In [1]: import numpy as np

In [2]: from numpy import linalg as LA

In [3]: np.set_printoptions(suppress=True, linewidth=140)

In [4]: X = np.load("mat.npy")

In [5]: X
Out[5]: 
array([[ 4,  4,  4,  4],
       [ 4,  8,  8,  8],
       [ 4,  8, 12, 12],
       [ 4,  8, 12, 16]])

In [6]: evals, evecs = LA.eig(X)

In [7]: np.round(np.sort(LA.eigvals(X.T)), 2)
Out[7]: array([ 1.13,  1.7 ,  4.  , 33.16])

In [8]: data = np.load("a.npy")

In [9]: data
Out[9]: 
array([[0.5, 0.5],
       [0.5, 0.5]])

In [10]: vec = np.array([0, 2])

In [11]: (vec - data @ vec) @ (data @ vec)
Out[11]: np.float64(0.0)

In [12]: print(np.trace(data))
1.0

In [13]: print(np.round(LA.eigvalsh(2 * data - np.eye(2)), 2))
[-1.  1.]

In [14]: evals, evecs = LA.eigh(data)

In [15]: np.unique(evals.round(6) + 0, return_counts=True)[1]
Out[15]: array([1, 1])

In [16]: evals
Out[16]: array([0., 1.])

In [17]: np.round(evecs.T @ data @ evecs, 2) + 0
Out[17]: 
array([[0., 0.],
       [0., 1.]])

In [18]: np.round(LA.eigvalsh(data + -1 * np.eye(2)), 2)
Out[18]: array([-1.,  0.])

In [19]: print((evals > 1e-8).sum(), (evals < -1e-8).sum())
1 0

In [20]: np.round(evecs.T @ evecs, 2) + 0
Out[20]: 
array([[1., 0.],
       [0., 1.]])

In [21]: np.allclose(data, data.T)
Out[21]: True

In [22]: assert data == data.T
ValueError: The truth value of an array with more than one element is ambiguous. Use a.any() or a.all()


In [23]: np.round(np.sort(np.abs(LA.eigvals(data))), 2) + 0
Out[23]: array([0., 1.])

In [24]: print(np.round(np.abs(LA.eigvals(data)).max(), 2))
1.0

In [25]: (data + data.T) / 2
Out[25]: 
array([[0.5, 0.5],
       [0.5, 0.5]])

In [26]: (data - data.T) / 2
Out[26]: 
array([[0., 0.],
       [0., 0.]])

In [27]: vec = np.array([-1, 3])

In [28]: data @ np.ones(2)
Out[28]: array([1., 1.])

In [29]: (data * vec).sum(axis=1)
Out[29]: array([1., 1.])

In [30]: print(data @ np.eye(2)[1])
[0.5 0.5]

In [31]: LA.norm(data @ vec) <= LA.norm(data, 2) * LA.norm(vec) + 1e-9
Out[31]: np.True_

In [32]: data @ (2 * vec)
Out[32]: array([2., 2.])

In [33]: data * vec
Out[33]: 
array([[-0.5,  1.5],
       [-0.5,  1.5]])

In [34]: J = np.load("out0.npy")

In [35]: J
Out[35]: 
array([[0.67, 0.33],
       [0.  , 1.  ]])

In [36]: evals, evecs = LA.eig(J)

In [37]: np.prod(evals)
Out[37]: np.float64(0.67)

In [38]: np.round(np.sort(LA.eigvals(J.T)), 2)
Out[38]: array([0.67, 1.  ])

In [39]: J @ evecs[:, 0] - evals[0] * evecs[:, 0]
Out[39]: array([0., 0.])

In [40]: np.round(np.sort(LA.eigvals(LA.inv(J))), 2)
Out[40]: array([1.  , 1.49])

In [41]: other = np.array([[0, 1], [1, 1]])

In [42]: LA.matrix_rank(np.vstack([J, other.T]))
Out[42]: np.int64(2)

In [43]: print(np.vstack([J, other.T]).shape)
(4, 2)

In [44]: np.round(np.einsum("ij,ij->i", J, J), 2)
Out[44]: array([0.56, 1.  ])

In [45]: J @ other
Out[45]: 
array([[0.33, 1.  ],
       [1.  , 1.  ]])

In [46]: Q = J.astype(float).copy()

In [47]: for j in range(2):
    ...:     Q[:, j] -= Q[:, :j] @ (Q[:, :j].T @ Q[:, j])
    ...:     Q[:, j] /= LA.norm(Q[:, j])
    ...: 

In [48]: Q
Out[48]: 
array([[1., 0.],
       [0., 1.]])

In [49]: Q.T @ J
Out[49]: 
array([[0.67, 0.33],
       [0.  , 1.  ]])

In [50]: Q, R = LA.qr(J)

In [51]: R
Out[51]: 
array([[0.67, 0.33],
       [0.  , 1.  ]])

In [52]: abs(R[0, 0]), round(float(LA.norm(J[:, 0])), 2)
Out[52]: (np.float64(0.67), 0.67)

In [53]: np.allclose(R.T @ R, J.T @ J)
Out[53]: True

In [54]: Q.T @ Q
Out[54]: 
array([[1., 0.],
       [0., 1.]])

In [55]: Q
Out[55]: 
array([[ 1.,  0.],
       [-0.,  1.]])

In [56]: E = np.array([[6, 6, -3, -3, 6, -3],
    ...:     [2, 2, -1, -1, 2, -1],
    ...:     [6, 6, -3, -3, 6, -3],
    ...:     [6, 6, -3, -3, 6, -3],
    ...:     [4, 4, -2, -2, 4, -2],
    ...:     [0, 0, 0, 0, 0, 0]])

In [57]: left, sv, Vt = LA.svd(E, full_matrices=False)

In [58]: (sv > 1e-8).sum()
Out[58]: np.int64(1)

In [59]: sv.round(2) + 0
Out[59]: array([21.91,  0.  ,  0.  ,  0.  ,  0.  ,  0.  ])

In [60]: print(np.round(np.abs(Vt[0]), 2))
[0.52 0.52 0.26 0.26 0.52 0.26]

In [61]: np.abs(left[:, 0]).round(6).argmax()
Out[61]: np.int64(0)

In [62]: np.round(Vt @ Vt.T, 2) + 0
Out[62]: 
array([[1., 0., 0., 0., 0., 0.],
       [0., 1., 0., 0., 0., 0.],
       [0., 0., 1., 0., 0., 0.],
       [0., 0., 0., 1., 0., 0.],
       [0., 0., 0., 0., 1., 0.],
       [0., 0., 0., 0., 0., 1.]])

In [63]: np.round(left.T @ left, 2) + 0
Out[63]: 
array([[1., 0., 0., 0., 0., 0.],
       [0., 1., 0., 0., 0., 0.],
       [0., 0., 1., 0., 0., 0.],
       [0., 0., 0., 1., 0., 0.],
       [0., 0., 0., 0., 1., 0.],
       [0., 0., 0., 0., 0., 1.]])

In [64]: rank = LA.matrix_rank(E)

In [65]: rank
Out[65]: np.int64(1)

In [66]: ns = LA.svd(E)[2][rank:].T

In [67]: print(np.round(ns @ ns.T, 2))
[[ 0.73 -0.27  0.13  0.13 -0.27  0.13]
 [-0.27  0.73  0.13  0.13 -0.27  0.13]
 [ 0.13  0.13  0.93 -0.07  0.13 -0.07]
 [ 0.13  0.13 -0.07  0.93  0.13 -0.07]
 [-0.27 -0.27  0.13  0.13  0.73  0.13]
 [ 0.13  0.13 -0.07 -0.07  0.13  0.93]]

In [68]: np.unique(E.round(6), axis=0).shape
Out[68]: (4, 6)

In [69]: LA.lstsq(E[:-1].T, E[-1])[2]
Out[69]: np.int32(1)

In [70]: np.abs(np.diag(LA.qr(E)[1])) > 1e-9
Out[70]: array([ True, False, False, False, False, False])

In [71]: np.argsort(-LA.norm(E, axis=0).round(6), kind="stable")[:3]
Out[71]: array([0, 1, 4])

In [72]: round(float(LA.norm(E, 2) / LA.norm(E)), 2)
Out[72]: 1.0

In [73]: left, sv, Vt = LA.svd(E)

In [74]: evecs = Vt[:(sv > 1e-8).sum()]

In [75]: rng = np.random.default_rng(41081)

In [76]: vec = E[2] + 4 * E[0] + rng.integers(2) * np.eye(6)[5]

In [77]: vec
Out[77]: array([ 30.,  30., -15., -15.,  30., -14.])

In [78]: print(np.allclose(evecs.T @ evecs @ vec, vec))
False

In [79]: np.round(evecs.T @ evecs, 2)
Out[79]: 
array([[ 0.27,  0.27, -0.13, -0.13,  0.27, -0.13],
       [ 0.27,  0.27, -0.13, -0.13,  0.27, -0.13],
       [-0.13, -0.13,  0.07,  0.07, -0.13,  0.07],
       [-0.13, -0.13,  0.07,  0.07, -0.13,  0.07],
       [ 0.27,  0.27, -0.13, -0.13,  0.27, -0.13],
       [-0.13, -0.13,  0.07,  0.07, -0.13,  0.07]])

In [80]: W0 = np.load("dump.npy")

In [81]: W0.round(2)
Out[81]: 
array([[-2.43, -1.09, -0.42, -2.95],
       [-1.74, -1.27, -2.5 ,  2.26],
       [ 2.26,  0.08, -2.95, -1.48],
       [-1.39,  3.63, -0.94, -0.06]])

In [82]: round(np.trace(W0), 2)
Out[82]: np.float64(-6.72)

In [83]: np.allclose(W0 @ W0.T, W0.T @ W0)
Out[83]: True

In [84]: np.allclose(W0, W0.T)
Out[84]: False

In [85]: assert W0 == W0.T
ValueError: The truth value of an array with more than one element is ambiguous. Use a.any() or a.all()


In [86]: np.round(W0.mean(axis=0), 2)
Out[86]: array([-0.83,  0.34, -1.7 , -0.56])

In [87]: print(np.round(LA.svd(W0, compute_uv=False), 2))
[4. 4. 4. 4.]

In [88]: W0.shape
Out[88]: (4, 4)

In [89]: np.zeros(4, 4)
TypeError: Cannot interpret '4' as a data type


In [90]: round(float(np.einsum("ij,ji->", W0, W0)), 2)
Out[90]: 45.15

In [91]: round(LA.det(2 * W0), 2), round(float(LA.det(W0)), 2)
Out[91]: (np.float64(-4096.0), -256.0)

In [92]: round(LA.det(W0[::-1]), 2)
Out[92]: np.float64(-256.0)

In [93]: round(LA.eigvals(W0).sum().real, 2)
Out[93]: np.float64(-6.72)

In [94]: np.round(LA.eigvals(W0), 2)
Out[94]: array([ 4.  +0.j  , -3.36+2.17j, -3.36-2.17j, -4.  +0.j  ])

In [95]: np.round(np.kron(np.eye(2, dtype=int), W0), 2)
Out[95]: 
array([[-2.43, -1.09, -0.42, -2.95, -0.  , -0.  , -0.  , -0.  ],
       [-1.74, -1.27, -2.5 ,  2.26, -0.  , -0.  , -0.  ,  0.  ],
       [ 2.26,  0.08, -2.95, -1.48,  0.  ,  0.  , -0.  , -0.  ],
       [-1.39,  3.63, -0.94, -0.06, -0.  ,  0.  , -0.  , -0.  ],
       [-0.  , -0.  , -0.  , -0.  , -2.43, -1.09, -0.42, -2.95],
       [-0.  , -0.  , -0.  ,  0.  , -1.74, -1.27, -2.5 ,  2.26],
       [ 0.  ,  0.  , -0.  , -0.  ,  2.26,  0.08, -2.95, -1.48],
       [-0.  ,  0.  , -0.  , -0.  , -1.39,  3.63, -0.94, -0.06]])

In [96]: other = np.array([[9, -5, 0, 8, 5],
    ...:     [-1, 5, -7, 0, 7],
    ...:     [-5, -8, 8, 2, -8],
    ...:     [-8, -7, 4, 3, -6],
    ...:     [1, -5, 4, -5, -6]])

In [97]: feats = other + other.T

In [98]: feats
Out[98]: 
array([[ 18,  -6,  -5,   0,   6],
       [ -6,  10, -15,  -7,   2],
       [ -5, -15,  16,   6,  -4],
       [  0,  -7,   6,   6, -11],
       [  6,   2,  -4, -11, -12]])

In [99]: other = LA.inv(feats)

In [100]: print(np.round(LA.det(feats) * other, 2))
[[  8513. -25223. -19942.   1044.   5743.]
 [-25223. -39887. -43938.  -4124.   -833.]
 [-19942. -43938.  -7812. -26256.   9378.]
 [  1044.  -4124. -26256.  41152. -29136.]
 [  5743.   -833.   9378. -29136. -10247.]]

In [101]: print(np.round(feats @ other, 2) + 0)
[[1. 0. 0. 0. 0.]
 [0. 1. 0. 0. 0.]
 [0. 0. 1. 0. 0.]
 [0. 0. 0. 1. 0.]
 [0. 0. 0. 0. 1.]]

In [102]: print(np.round(LA.slogdet(feats)[0], 2))
1.0

In [103]: other.round(2) + 0
Out[103]: 
array([[ 0.02, -0.06, -0.05,  0.  ,  0.01],
       [-0.06, -0.09, -0.1 , -0.01,  0.  ],
       [-0.05, -0.1 , -0.02, -0.06,  0.02],
       [ 0.  , -0.01, -0.06,  0.09, -0.07],
       [ 0.01,  0.  ,  0.02, -0.07, -0.02]])

In [104]: np.allclose(other, feats.T)
Out[104]: False

In [105]: print(round(float(LA.det(feats) * LA.det(other)), 2))
1.0

In [106]: (np.abs(other) > 1e-9).astype(int)
Out[106]: 
array([[1, 1, 1, 1, 1],
       [1, 1, 1, 1, 1],
       [1, 1, 1, 1, 1],
       [1, 1, 1, 1, 1],
       [1, 1, 1, 1, 1]])

In [107]: np.einsum("ii->", feats)
Out[107]: np.int64(38)

In [108]: np.einsum("ij,ji->", feats, feats)
Out[108]: np.int64(1956)

In [109]: np.round(np.poly(feats), 2)
Out[109]: array([      1.,     -38.,    -256.,   14518.,   -8281., -438740.])

In [110]: round(LA.det(feats[::-1]), 2)
Out[110]: np.float64(438740.0)

In [111]: r0, g = feats[3], feats[1]

In [112]: r0 @ r0
Out[112]: np.int64(242)

In [113]: r0 @ g
Out[113]: np.int64(-224)

In [114]: pr = (r0 @ g) / (r0 @ r0) * r0

In [115]: round(LA.norm(r0 + g) ** 2 + LA.norm(r0 - g) ** 2, 2)
Out[115]: np.float64(1312.0)

In [116]: evals, evecs = LA.eigh(feats)

In [117]: vec = np.array([0, 2, 1, 1, 0])

In [118]: round(float(vec @ feats @ vec / (vec @ vec)), 2), np.round(evals[0], 2), round(float(evals[-1]), 2)
Out[118]: (-2.33, np.float64(-18.04), 33.05)

In [119]: arr = np.load("arr.npy")

In [120]: arr.round(2)
Out[120]: 
array([[ 0.9 ,  0.08, -0.06, -0.25,  0.12],
       [ 0.08,  0.92,  0.14,  0.15, -0.15],
       [-0.06,  0.14,  0.34,  0.17,  0.41],
       [-0.25,  0.15,  0.17,  0.16,  0.12],
       [ 0.12, -0.15,  0.41,  0.12,  0.68]])

In [121]: LA.cond(arr) > 100
Out[121]: np.True_

In [122]: np.argsort(-LA.norm(arr, axis=0).round(6), kind="stable")[:3]
Out[122]: array([1, 0, 4])
